% python3 -q
>>> import numpy as np
>>> np.set_printoptions(precision=1, suppress=True, linewidth=160, sign=" ")
>>> W0 = np.array([[2, 1, 2, 0, 2, 2],
...     [2, 1, 2, 0, 2, 2],
...     [4, 3, 4, 2, 4, 4],
...     [5, 4, 5, 3, 5, 5],
...     [3, 2, 3, 1, 3, 3]])
>>> print(round(float(np.trace(np.linalg.pinv(W0) @ W0)), 1))
2.0
>>> print(np.allclose(W0[:-1].T @ np.linalg.lstsq(W0[:-1].T, W0[-1])[0], W0[-1]))
True
>>> print(np.round(W0 @ np.linalg.pinv(W0) @ W0, 1) + 0)
[[ 2.  1.  2.  0.  2.  2.]
 [ 2.  1.  2.  0.  2.  2.]
 [ 4.  3.  4.  2.  4.  4.]
 [ 5.  4.  5.  3.  5.  5.]
 [ 3.  2.  3.  1.  3.  3.]]
>>> print(np.linalg.lstsq(W0[:-1].T, W0[-1])[2])
2
>>> print(np.abs(np.diag(np.linalg.qr(W0)[1])) > 1e-9)
[ True  True False False False]
>>> r0, g = W0[1], W0[0]
>>> print(r0 @ r0)
17
>>> print(r0 @ g)
17
>>> p = (r0 @ g) / (r0 @ r0) * r0
>>> print((g - p) @ r0)
0.0
>>> print(g - p)
[ 0.  0.  0.  0.  0.  0.]
>>> print(round(np.linalg.norm(r0 + g) ** 2 + np.linalg.norm(r0 - g) ** 2, 1))
68.0
>>> Uu, s, VT = np.linalg.svd(W0)
>>> print(np.argmax(s[:-1] / (s[1:] + 1e-6)) + 1)
2
>>> print(s.round(1) + 0)
[ 16.6   1.6   0.    0.    0. ]
>>> B = Uu[:, :2] @ np.diag(s[:2]) @ VT[:2]
>>> print(np.linalg.matrix_rank(W0, rtol=0.05))
2
>>> Uu, s, VT = np.linalg.svd(W0)
>>> vecs = VT[:(s > 1e-8).sum()]
>>> rng = np.random.default_rng(4)
>>> vec = W0[4] + -3 * W0[2] + rng.integers(2) * np.eye(6)[3]
>>> print(vec)
[-9. -7. -9. -4. -9. -9.]
>>> print(np.linalg.matrix_rank(np.vstack([W0, vec])))
3
>>> print(np.round(vecs.T @ vecs, 1) + 0)
[[ 0.2  0.1  0.2  0.   0.2  0.2]
 [ 0.1  0.2  0.1  0.4  0.1  0.1]
 [ 0.2  0.1  0.2  0.   0.2  0.2]
 [ 0.   0.4  0.   0.8  0.   0. ]
 [ 0.2  0.1  0.2  0.   0.2  0.2]
 [ 0.2  0.1  0.2  0.   0.2  0.2]]
>>> vec = np.array([1, 1, 1, 3, 2, 0])
>>> h1 = np.maximum(W0 @ vec, 0)
>>> print(h1)
[  9   9  25  33  17]
>>> print(np.maximum(W0 @ (3 * vec), 0))
[ 27  27  75  99  51]
>>> print(W0 * (h1 > 1e-9)[:, None])
[[ 2  1  2  0  2  2]
 [ 2  1  2  0  2  2]
 [ 4  3  4  2  4  4]
 [ 5  4  5  3  5  5]
 [ 3  2  3  1  3  3]]
>>> print(np.tanh(W0 @ vec))
[ 1.  1.  1.  1.  1.]
>>> F = np.load("case12.npy")
>>> print(F)
[[  5   5  -8  -8]
 [  3   3 -10 -10]]
>>> def softmax(z):
...     e = np.exp(z - z.max(axis=-1, keepdims=True))
...     return e / e.sum(axis=-1, keepdims=True)
... 
>>> print(np.round(softmax(10 * F[0]), 1) + 0)
[ 0.5  0.5  0.   0. ]
>>> scores = F @ F.T / np.sqrt(4)
>>> print(np.round(softmax(scores), 1) + 0)
[[ 0.  1.]
 [ 0.  1.]]
>>> vec = np.array([1, 0, 2, 1])
>>> print((F * vec).sum(axis=1))
[-19 -27]
>>> print((F @ vec).argmax())
0
>>> print(np.linalg.norm(F @ vec) <= np.linalg.norm(F, 2) * np.linalg.norm(vec) + 1e-9)
True
>>> W1 = np.array([[-4, -3, -1, 4], [3, 3, -3, 3], [-1, -5, 3, -5], [0, 3, -1, -2]])
>>> beta = np.array([-2, 3, 1, -3])
>>> act = np.maximum(F @ W1 + beta, 0)
>>> print((act > 0).astype(int))
[[ 1  1  0  1]
 [ 1  1  0  1]]
>>> print(act)
[[  1  19   0  88]
 [  5  23   0  88]]
>>> W2 = np.array([[0, 0], [1, 2], [3, 1], [0, 0]])
>>> print(W1 @ W2)
[[-6 -7]
 [-6  3]
 [ 4 -7]
 [ 0  5]]
>>> print((act @ W2).round(6).argmax(axis=1))
[ 1  1]
>>> mat = np.loadtxt("out13.csv", delimiter=",")
>>> print(mat)
[[-0.4  0.8  0.5  0.2]
 [ 0.4 -0.3  0.4  0.8]
 [-0.8 -0.3 -0.3  0.4]
 [ 0.3  0.5 -0.7  0.4]]
>>> vec = np.array([1, 4, 2, 9])
>>> print(mat @ np.eye(4)[2])
[ 0.5  0.4 -0.3 -0.7]
>>> print(np.einsum("ij,j->i", mat, vec))
[ 5.6  7.   1.   4.5]
>>> print((mat @ vec).argmax())
1
>>> print(mat * vec)
[[-0.4  3.   1.   1.9]
 [ 0.4 -1.2  0.8  7.1]
 [-0.8 -1.1 -0.6  3.6]
 [ 0.3  2.  -1.4  3.7]]
>>> print((mat * vec).sum(axis=1))
[ 5.6  7.   1.   4.5]
>>> print(mat @ (2 * vec))
[ 11.1  14.1   2.    9.1]
>>> print(round(np.linalg.det(mat.T), 1))
-1.0
>>> print(round(float(np.linalg.det(mat[::-1])), 1))
-1.0
>>> print(round(np.einsum("ij,ji->", mat, mat), 1))
0.3
>>> print(np.linalg.eigvals(mat))
[ 1. +0.j -0.3+1.j -0.3-1.j -1. +0.j]
>>> print(np.round(np.poly(mat), 1) + 0)
[ 1.   0.6  0.  -0.6 -1. ]
>>> print(round(np.einsum("ii->", mat), 1))
-0.6
>>> print(round(float(np.linalg.det(2 * mat)), 1), round(float(np.linalg.det(mat)), 1))
-16.0 -1.0
>>> print((mat + mat.T) / 2)
[[-0.4  0.6 -0.2  0.2]
 [ 0.6 -0.3  0.1  0.6]
 [-0.2  0.1 -0.3 -0.2]
 [ 0.2  0.6 -0.2  0.4]]
>>> print(np.allclose(mat, mat.T))
False
>>> print(round(float(np.linalg.det(mat)), 1))
-1.0
>>> print(np.round(mat @ mat, 1) + 0)
[[ 0.  -0.5 -0.2  0.8]
 [-0.3  0.6 -0.6  0.3]
 [ 0.6 -0.3 -0.7 -0.4]
 [ 0.8  0.5  0.3  0.3]]
>>> print(np.sort(np.abs(np.linalg.eigvals(mat))))
[ 1.  1.  1.  1.]
>>> assert mat == mat.T
Traceback (most recent call last):
  File "<python-input-72>", line 1, in <module>
    assert mat == mat.T
           ^^^^^^^^^^^^
ValueError: The truth value of an array with more than one element is ambiguous. Use a.any() or a.all()
>>> print(np.round(np.trace(mat), 1))
-0.6
>>> print(np.allclose(mat @ mat.T, mat.T @ mat))
True
>>> print(round(float(np.abs(np.linalg.eigvals(mat)).max()), 1))
1.0
>>> B = np.array([[2, 7, -9], [2, -6, 6]])
>>> W2 = np.kron(B, mat)
>>> print(np.linalg.matrix_rank(W2))
8
>>> print(round(np.linalg.norm(W2, 2), 1), round(float(np.linalg.norm(B, 2) * np.linalg.norm(mat, 2)), 1))
14.2 14.2
>>> print(W2.shape)
(8, 12)
>>> gram = mat.T @ mat
>>> print((mat @ mat.T).shape)
(4, 4)
>>> print(np.linalg.svd(mat, compute_uv=False) ** 2)
[ 1.  1.  1.  1.]
>>> print(gram.round(1) + 0)
[[ 1.  0.  0.  0.]
 [ 0.  1.  0.  0.]
 [ 0.  0.  1.  0.]
 [ 0.  0.  0.  1.]]
>>> X = np.load("a.npy")
>>> print(X)
[[-2.4  0.1 -0.3  0.3]
 [-0.3  0.5 -1.5  1.8]
 [ 0.4  1.7 -5.3 -0.7]
 [ 0.9  1.1 -3.2 -1. ]
 [-0.4  0.3 -0.8  0.1]
 [-0.6  0.3 -0.9  0.5]
 [ 0.9  0.9 -2.7  0. ]
 [-0.1  0.1 -0.2 -1.3]
 [ 1.8 -1.9  5.6 -0.1]
 [ 0.2 -0.8  2.5 -0.4]
 [-0.2  0.   0.1  0.4]
 [ 1.1 -1.   3.2  2. ]
 [-1.3  0.3 -0.8 -0.1]
 [ 0.7  0.9 -2.7 -1.9]
 [ 2.  -1.1  3.2 -1. ]
 [-0.6  1.3 -3.9  2.1]
 [-0.4 -1.7  5.1  0.8]
 [-1.   1.  -2.9 -0.6]
 [ 1.1  1.4 -4.3  0. ]
 [ 0.7  0.3 -0.9  1.1]
 [ 0.  -1.7  5.  -0.5]
 [ 0.4 -1.8  5.3 -0.1]
 [ 0.   0.6 -1.9 -0.7]
 [-1.4  0.8 -2.5  0.3]
 [-0.5 -1.8  5.4  1.9]
 [-0.6  0.5 -1.3  1.2]
 [-0.6  0.3 -1.  -0.2]
 [ 1.   0.7 -1.9  1.8]
 [ 1.   0.8 -2.5 -0.8]
 [-0.8 -0.5  1.5 -2.4]]
>>> Uu, s = np.linalg.svd(X)
Traceback (most recent call last):
  File "<python-input-87>", line 1, in <module>
    Uu, s = np.linalg.svd(X)
    ^^^^^
ValueError: too many values to unpack (expected 2)
>>> Uu, s, VT = np.linalg.svd(X, full_matrices=False)
>>> print(np.abs(Uu[:, 0]).round(6).argmax())
8
>>> print(np.round(Uu.T @ Uu, 1) + 0)
[[ 1.  0.  0.  0.]
 [ 0.  1.  0.  0.]
 [ 0.  0.  1.  0.]
 [ 0.  0.  0.  1.]]
>>> print(np.allclose(Uu * s @ VT, X))
True
>>> print(np.round(np.abs(VT[0]), 1) + 0)
[ 0.   0.3  0.9  0. ]
>>> print(np.cumsum(s ** 2) / np.sum(s ** 2))
[ 0.8  0.9  1.   1. ]
>>> vec = np.array([1, 2, 1, 1])
>>> y = X @ vec
>>> beta, lr = np.zeros(4), 1 / np.linalg.norm(X, 2) ** 2
>>> for i in range(3):
...     beta -= lr * X.T @ (X @ beta - y)
...     if i % 1 == 0: print(i, round(np.linalg.norm(X @ beta - y), 1))
... 
0 6.9
1 6.3
2 5.7
>>> print(beta)
[ 0.2 -0.1  0.3  0.3]
>>> print(round(np.linalg.cond(X), 1))
107.5
>>> vec = np.array([1, 0, 0, 0])
>>> y = X @ vec
>>> print(np.round(np.linalg.solve(X.T @ X, X.T @ y), 1) + 0)
[ 1.  0.  0.  0.]
>>> y = y + 0.3 * rng.normal(size=30)
>>> print(y.round(1) + 0)
[-2.5  0.2  0.6  0.4 -0.4 -0.8  0.9 -0.6  1.9  0.3  0.3  1.2 -1.1  0.3  2.7 -1.2 -0.1 -1.1  0.8  0.5 -0.2  0.5  0.  -1.  -1.  -0.6 -0.9  1.2  0.4 -0.9]
>>> beta, *_ = np.linalg.lstsq(X, y)
>>> print(np.round(X.T @ (y - X @ beta), 1) + 0)
[ 0.  0.  0.  0.]
>>> print([round(float(np.linalg.norm(np.linalg.solve(X.T @ X + lam * np.eye(4), X.T @ y))), 2) for lam in (0, 1, 10, 100)])
[1.1, 0.97, 0.73, 0.22]
>>> arr = np.load("run3.npy")
>>> print(arr)
[[ 0  0  0  0  0]
 [ 0  2  0  0  0]
 [ 0  0  2  0  0]
 [ 0  0  0  1  0]
 [ 0  0  0  0  0]]
>>> proj = np.triu(np.array([[-1, -3, -2, -2, -2],
...     [3, -3, -1, 0, -2],
...     [-1, 3, -3, -1, -3],
...     [-3, 2, -2, 3, -1],
...     [0, 2, -3, -2, 3]]), 1) + np.eye(5)
>>> B = proj @ arr @ np.linalg.inv(proj)
>>> print(B)
[[  0.  -6. -10. -12. -54.]
 [  0.   2.   0.   0.   4.]
 [  0.   0.   2.   1.   7.]
 [  0.   0.   0.   1.   1.]
 [  0.   0.   0.   0.   0.]]
>>> print(np.poly(B))
[ 1. -5.  8. -4.  0.  0.]
>>> print(np.linalg.matrix_rank(B))
3
>>> print(np.round(B @ np.linalg.pinv(B) @ B, 1) + 0)
[[  0.  -6. -10. -12. -54.]
 [  0.   2.   0.   0.   4.]
 [  0.   0.   2.   1.   7.]
 [  0.   0.   0.   1.   1.]
 [  0.   0.   0.   0.   0.]]
>>> print(round(np.trace(np.linalg.pinv(B) @ B), 1))
3.0
>>> print(np.linalg.lstsq(B[:-1].T, B[-1])[2])
3
>>> print(np.abs(np.diag(np.linalg.qr(B)[1])) > 1e-9)
[False  True  True  True False]
>>> print([int(np.linalg.matrix_rank(np.linalg.matrix_power(arr, p))) for p in range(1, 6)])
[3, 3, 3, 3, 3]
>>> data = np.triu(rng.random((3, 3)) < 0.8, 1).astype(int)
>>> data = data + data.T
>>> print(data)
[[ 0  0  1]
 [ 0  0  1]
 [ 1  1  0]]
>>> idx = rng.permutation(3)
>>> print(idx)
[ 1  2  0]
>>> B = data[idx][:, idx]
>>> print(np.allclose(B, data))
False
>>> print(round(np.linalg.det(B), 1), round(np.linalg.det(data[idx]), 1))
0.0 0.0
>>> print(np.round(np.sort(np.abs(np.linalg.eigvals(B))), 1) + 0)
[ 0.   1.4  1.4]
>>> B = data / np.linalg.norm(data, axis=1, keepdims=True)
>>> gram = B @ B.T
>>> print(gram)
[[ 1.  1.  0.]
 [ 1.  1.  0.]
 [ 0.  0.  1.]]
>>> print(np.argwhere(np.triu(np.abs(gram) > 0.95, 1)))
[[ 0  1]]
>>> print(np.linalg.norm(B, axis=1))
[ 1.  1.  1.]
>>> T = np.stack([gram, 4 * gram, gram[::-1]])
>>> print(np.linalg.matrix_rank(T))
[ 2  2  2]
>>> vec = np.array([0, -2, -1, 0])
>>> h1 = np.maximum(F @ vec, 0)
>>> print(np.maximum(F @ vec, 0) - np.maximum(-F @ vec, 0))
[-2  4]
>>> print(F * (h1 > 1e-9)[:, None])
[[  0   0   0   0]
 [  3   3 -10 -10]]
>>> Uu, s, VT = np.linalg.svd(data)
>>> vecs = VT[:(s > 1e-8).sum()]
>>> vec = data[0] + -3 * data[1] + rng.integers(2) * np.eye(3)[2]
>>> print(vec)
[ 0.  0. -2.]
>>> print(vecs.T @ vecs)
[[ 0.5  0.5  0. ]
 [ 0.5  0.5  0. ]
 [ 0.   0.   1. ]]
>>> print(np.diag(vecs.T @ vecs))
[ 0.5  0.5  1. ]
>>> J = np.load("mat.npy")
>>> print(J)
[[ 0.2 -0.1 -0.8 -0.3  0.6 -0.8]
 [-0.1 -2.   0.1  0.1 -0.1 -0.1]
 [-0.8  0.1 -0.4 -0.8 -0.4 -0.8]
 [-0.3  0.1 -0.8 -1.2 -0.2  0.5]
 [ 0.6 -0.1 -0.4 -0.2 -1.5  0.4]
 [-0.8 -0.1 -0.8  0.5  0.4 -0.1]]
>>> vals, vecs = np.linalg.eigh(J)
>>> vec = np.array([5, 1, 4, 2, 5, 5])
>>> print(np.round(vecs * np.maximum(vals, 0) @ vecs.T, 1) + 0)
[[ 0.7  0.  -0.3 -0.1  0.2 -0.3]
 [ 0.   0.   0.   0.   0.   0. ]
 [-0.3  0.   0.5 -0.2 -0.2 -0.3]
 [-0.1  0.  -0.2  0.1  0.   0.3]
 [ 0.2  0.  -0.2  0.   0.1  0.1]
 [-0.3  0.  -0.3  0.3  0.1  0.6]]
>>> print(np.allclose(J @ J.T, J.T @ J))
True
>>> print(np.allclose(J, J.T))
True
>>> print(np.sort(np.abs(np.linalg.eigvals(J))))
[ 1.   1.   1.   2.   2.   2.1]
>>> np.linalg.determinant(J)
Traceback (most recent call last):
  File "<python-input-154>", line 1, in <module>
    np.linalg.determinant(J)
    ^^^^^^^^^^^^^^^^^^^^^
AttributeError: module 'numpy.linalg' has no attribute 'determinant'
>>> J.inv()
Traceback (most recent call last):
  File "<python-input-155>", line 1, in <module>
    J.inv()
    ^^^^^
AttributeError: 'numpy.ndarray' object has no attribute 'inv'
>>> print(np.linalg.matrix_power(J, 3))
[[-1.4 -0.2 -2.3 -1.2  2.  -2.2]
 [-0.2 -8.2  0.4  1.  -0.4 -0.5]
 [-2.3  0.4 -2.9 -3.3 -0.6 -1.8]
 [-1.2  1.  -3.3 -4.2 -1.9  0.3]
 [ 2.  -0.4 -0.6 -1.9 -5.5  2.2]
 [-2.2 -0.5 -1.8  0.3  2.2 -1.4]]
>>> print(round(np.abs(np.linalg.eigvals(J)).max(), 1))
2.1
